$ ipython --no-banner

In [1]: import numpy as np

In [2]: np.set_printoptions(suppress=True, linewidth=200)

In [3]: W2 = np.sign(np.array([[-3, -3, 1], [3, -1, -3], [3, -2, 3]]))

In [4]: A2 = (np.tril(W2, -1) + np.eye(3)) @ (np.triu(W2, 1) + np.eye(3))

In [5]: w = np.array([0, -1, 2])

In [6]: mat = np.rint(A2 * w @ np.linalg.inv(A2)) + 0

In [7]: mat
Out[7]: 
array([[ -7.,   4.,   3.],
       [  0.,   0.,   0.],
       [-18.,  10.,   8.]])

In [8]: left, sigma, Vh = np.linalg.svd(mat)

In [9]: np.argmax(sigma[:-1] / (sigma[1:] + 1e-6)) + 1
Out[9]: np.int64(2)

In [10]: sigma.round(2)
Out[10]: array([23.71,  0.15,  0.  ])

In [11]: A2 = left[:, :2] @ np.diag(sigma[:2]) @ Vh[:2]

In [12]: np.linalg.matrix_rank(mat, rtol=0.05)
Out[12]: np.int64(1)

In [13]: round(np.linalg.det(mat.T), 2)
Out[13]: np.float64(0.0)

In [14]: np.poly(mat)
Out[14]: array([ 1., -1., -2.,  0.])

In [15]: np.round(np.linalg.eigvals(mat).sum().real, 2)
Out[15]: np.float64(1.0)

In [16]: A = np.loadtxt("arr.csv", delimiter=",")

In [17]: A
Out[17]: 
array([[ 0.,  0.,  0.,  1.],
       [ 0.,  0.,  0.,  0.],
       [ 0., -2.,  0.,  0.]])

In [18]: left, sigma, Vh = np.linalg.svd(A)

In [19]: evecs = Vh[:(sigma > 1e-8).sum()]

In [20]: rng = np.random.default_rng(14)

In [21]: x = A[0] + -2 * A[2] + rng.integers(2) * np.eye(4)[0]

In [22]: x
Out[22]: array([0., 4., 0., 1.])

In [23]: np.diag(evecs.T @ evecs)
Out[23]: array([0., 1., 0., 1.])

In [24]: np.allclose(evecs.T @ evecs @ x, x)
Out[24]: True

In [25]: np.linalg.cond(A) > 100
Out[25]: np.True_

In [26]: np.round(np.linalg.norm(A, 2) / np.linalg.norm(A), 2)
Out[26]: np.float64(0.89)

In [27]: np.linalg.matrix_rank(A, rtol=0.1)
Out[27]: np.int64(2)

In [28]: rank = np.linalg.matrix_rank(A)

In [29]: rank
Out[29]: np.int64(2)

In [30]: ns = np.linalg.svd(A)[2][rank:].T

In [31]: A @ ns
Out[31]: 
array([[0., 0.],
       [0., 0.],
       [0., 0.]])

In [32]: [int(np.linalg.matrix_rank(np.delete(A, i, axis=0))) for i in range(3)]
Out[32]: [1, 2, 1]

In [33]: [int(np.linalg.matrix_rank(A[:, :j + 1])) for j in range(4)]
Out[33]: [0, 1, 1, 2]

In [34]: np.linalg.matrix_rank(A.T @ A), np.linalg.matrix_rank(A @ A.T)
Out[34]: (np.int64(2), np.int64(2))

In [35]: np.allclose(A @ ns, 0)
Out[35]: True

In [36]: np.unravel_index(np.abs(mat).argmax(), mat.shape)
Out[36]: (np.int64(2), np.int64(0))

In [37]: np.round(np.linalg.svd(mat, compute_uv=False), 2)
Out[37]: array([23.71,  0.15,  0.  ])

In [38]: np.linalg.rank(mat)
---------------------------------------------------------------------------
AttributeError                            Traceback (most recent call last)
Cell In[38], line 1
----> 1 np.linalg.rank(mat)

AttributeError: module 'numpy.linalg' has no attribute 'rank'

In [39]: mat.shape
Out[39]: (3, 3)

In [40]: np.linalg.matrix_rank(mat)
Out[40]: np.int64(2)

In [41]: mat[3]
---------------------------------------------------------------------------
IndexError                                Traceback (most recent call last)
Cell In[41], line 1
----> 1 mat[3]

IndexError: index 3 is out of bounds for axis 0 with size 3

In [42]: mat[:, 3]
---------------------------------------------------------------------------
IndexError                                Traceback (most recent call last)
Cell In[42], line 1
----> 1 mat[:, 3]

IndexError: index 3 is out of bounds for axis 1 with size 3

In [43]: np.zeros(3, 3)
---------------------------------------------------------------------------
TypeError                                 Traceback (most recent call last)
Cell In[43], line 1
----> 1 np.zeros(3, 3)

TypeError: Cannot interpret '3' as a data type

In [44]: f = np.array([1, 3])

In [45]: np.convolve(A[2], f)
Out[45]: array([ 0., -2., -6.,  0.,  0.])

In [46]: np.polyval(f, A[2])
Out[46]: array([3., 1., 3., 3.])

In [47]: np.correlate(A[2], A[1], "full")
Out[47]: array([0., 0., 0., 0., 0., 0., 0.])

In [48]: X = np.load("sample0.npy")

In [49]: X
Out[49]: 
array([[-2.,  1.,  1.,  1.],
       [ 1., -2.,  1.,  1.],
       [ 1.,  1., -2.,  1.],
       [ 1.,  1.,  1., -2.]])

In [50]: w, evecs = np.linalg.eigh(X)

In [51]: (w > 1e-8).sum(), (w < -1e-8).sum()
Out[51]: (np.int64(1), np.int64(3))

In [52]: np.round(np.abs(evecs[:, -1]), 2)
Out[52]: array([0.5, 0.5, 0.5, 0.5])

In [53]: np.abs(evecs[:, -1]).round(6).argmax()
Out[53]: np.int64(0)

In [54]: np.round(evecs @ np.diag(w) @ evecs.T, 2)
Out[54]: 
array([[-2.,  1.,  1.,  1.],
       [ 1., -2.,  1.,  1.],
       [ 1.,  1., -2.,  1.],
       [ 1.,  1.,  1., -2.]])

In [55]: round(w.sum(), 2), np.trace(X)
Out[55]: (np.float64(-8.0), np.float64(-8.0))

In [56]: np.round(np.linalg.eigvalsh(X @ X), 2)
Out[56]: array([1., 9., 9., 9.])

In [57]: A2 = np.array([[1, 0], [0, 1]])

In [58]: W2 = np.kron(A2, X)

In [59]: np.linalg.matrix_rank(W2)
Out[59]: np.int64(8)

In [60]: W2.shape
Out[60]: (8, 8)

In [61]: [round(float(np.linalg.det(X[:i, :i])), 2) + 0 for i in range(1, 5)]
Out[61]: [-2.0, 3.0, 0.0, -27.0]

In [62]: np.round(np.linalg.eigvalsh(X).min(), 2)
Out[62]: np.float64(-3.0)

In [63]: np.all(np.linalg.eigvalsh(X) > 0)
Out[63]: np.False_

In [64]: w, evecs = np.linalg.eigh(X)

In [65]: x = np.array([-2, 1, -4, 0])

In [66]: np.round(evecs * np.abs(w) @ evecs.T, 2)
Out[66]: 
array([[ 2.5, -0.5, -0.5, -0.5],
       [-0.5,  2.5, -0.5, -0.5],
       [-0.5, -0.5,  2.5, -0.5],
       [-0.5, -0.5, -0.5,  2.5]])

In [67]: np.abs(X).sum(axis=1).max(), round(np.abs(w).max(), 2)
Out[67]: (np.float64(5.0), np.float64(3.0))

In [68]: w, evecs = np.linalg.eig(X)

In [69]: np.round(X @ evecs[:, 0] - w[0] * evecs[:, 0], 2) + 0
Out[69]: array([0., 0., 0., 0.])

In [70]: round(np.prod(w), 2)
Out[70]: np.float64(-27.0)

In [71]: np.round(np.sort(np.linalg.eigvals(X.T)), 2)
Out[71]: array([-3., -3., -3.,  1.])

In [72]: np.round(np.sort(np.linalg.eigvals(np.linalg.inv(X))), 2)
Out[72]: array([-0.33, -0.33, -0.33,  1.  ])

In [73]: M = np.load("data.npy")

In [74]: M.round(2)
Out[74]: 
array([[ 0.29,  0.3 , -0.34],
       [ 0.3 ,  0.88,  0.14],
       [-0.34,  0.14,  0.84]])

In [75]: A2 = M / np.sqrt((M ** 2).mean(axis=1, keepdims=True))

In [76]: np.linalg.matrix_rank(M - M.mean(axis=1, keepdims=True))
Out[76]: np.int64(2)

In [77]: A2[1].round(2)
Out[77]: array([0.55, 1.62, 0.26])

In [78]: np.round(M - M.mean(axis=1, keepdims=True), 2)
Out[78]: 
array([[ 0.21,  0.22, -0.42],
       [-0.14,  0.44, -0.3 ],
       [-0.55, -0.07,  0.62]])

In [79]: np.linalg.matrix_rank(A2) == np.linalg.matrix_rank(M)
Out[79]: np.True_

In [80]: np.round(np.linalg.norm(A2, axis=1), 2)
Out[80]: array([1.73, 1.73, 1.73])
